% ipython --no-banner

In [1]: import numpy as np

In [2]: from numpy import linalg as LA

In [3]: np.set_printoptions(suppress=True, linewidth=140)

In [4]: rnd = lambda a: np.round(a, 1) + 0

In [5]: Z = 3 * np.array([[-0.3, -0.2, 1.4, 1.3, 0.4, -1.4, -0.1, -0.3],
   ...:     [0.0, 0.1, 0.5, 0.3, 1.0, 1.2, 0.3, 0.5],
   ...:     [0.5, 1.1, -0.8, 0.9, 0.8, 1.2, -0.2, -2.0]])

In [6]: rng = np.random.default_rng(4472)

In [7]: labels = rng.integers(0, 3, 24)

In [8]: m1 = Z[labels] + rng.normal(size=(24, 8))

In [9]: rnd(m1)
Out[9]: 
array([[ 3.1,  2.9, -1.3,  2.5,  4. ,  3.9, -1.1, -7. ],
       [-1.8, -0.7,  4.2,  2.7,  0.6, -5.6,  0.7, -1.7],
       [-0.4,  0.3,  3.8,  1.9,  1.7,  3. ,  1.1,  1.8],
       [ 1.7,  5. , -3.3,  2.5,  0.5,  1.7,  0.8, -5.5],
       [ 0.7,  0.5,  4.8,  5.1,  1.1, -4.7,  0.1, -0.8],
       [ 0.5,  3.7, -3. ,  3.2,  2.4,  2.6,  0.3, -6.2],
       [ 3. ,  4. , -2.6,  2.7,  2. ,  4.3, -2.8, -4.6],
       [-0.5,  0.5,  4.9,  3.4, -0.3, -3.6,  0.4, -2.5],
       [ 2.3,  2.7, -3. ,  1.8,  0.6,  4. ,  2. , -6. ],
       [ 0.2, -0.2,  2.2,  0.3,  3.2,  3.7, -0.8,  1.3],
       [ 0.1,  3.1, -1.8,  2.3,  1.1,  4.8, -0.5, -5.4],
       [ 0.3,  0.2,  0.9,  1.2,  3.8,  3.7,  0.2,  1.2],
       [ 0.7, -0.6,  1.7,  2.5,  3. ,  3.1,  0.8,  0.3],
       [-2.3, -0.9,  2.7,  4.1,  1.6, -5.3, -0.5, -1.9],
       [-0.7,  0.4,  2.7,  2.2,  2.5,  3.3,  1.1,  1.2],
       [ 1.8,  3.7, -2.3,  2.8,  1.5,  3.9, -0.9, -4.6],
       [ 0.3, -0.3, -0.1,  1.7,  2.7,  3. ,  1.7,  1.8],
       [ 0.1, -0.6,  1.2,  0.3,  3.3,  2.3,  0.7,  1.3],
       [ 1.6,  4. , -0.6,  3.1,  1.5,  3.3,  0.2, -4.7],
       [-1. ,  0.5,  4.5,  3.8,  2. , -4.2, -1.8, -1.1],
       [ 0.6, -0.6,  3.6,  3.4,  2.3, -3.4, -1. ,  0.9],
       [ 0.1, -0.2,  2. ,  2.5,  3.9,  2.6, -1. ,  2. ],
       [ 1.6,  4.2, -1.9,  4.1,  2.8,  3.6, -0.1, -5.9],
       [-0.7, -1.7,  4.8,  4.9,  3.1, -3.2, -0.3, -2. ]])

In [10]: dist = LA.norm(m1[:, None] - m1[None], axis=-1)

In [11]: rnd(LA.norm(m1 - m1.mean(axis=0), axis=1))
Out[11]: array([7.2, 8.2, 5.4, 7. , 7.6, 6.5, 7.2, 6.7, 7.3, 5.4, 6.1, 4.8, 3.8, 7.7, 4.6, 5.8, 5.1, 4.9, 4.9, 7. , 6.3, 5.1, 6.5, 6.9])

In [12]: np.flatnonzero(dist[15] < dist.mean() / 2)
Out[12]: array([ 0,  3,  5,  6,  8, 10, 15, 18, 22])

In [13]: print(rnd(dist[15]))
[ 3.9 13.2 10.   3.5 12.5  3.   2.4 11.5  3.7  9.1  2.4  8.2  8.1 12.5  9.   0.   8.6  9.2  2.2 12.  11.7  9.4  2.5 12.2]

In [14]: LA.matrix_rank(dist ** 2)
Out[14]: np.int64(10)

In [15]: dist[15].round(6).argsort(kind="stable")[:4]
Out[15]: array([15, 18,  6, 10])
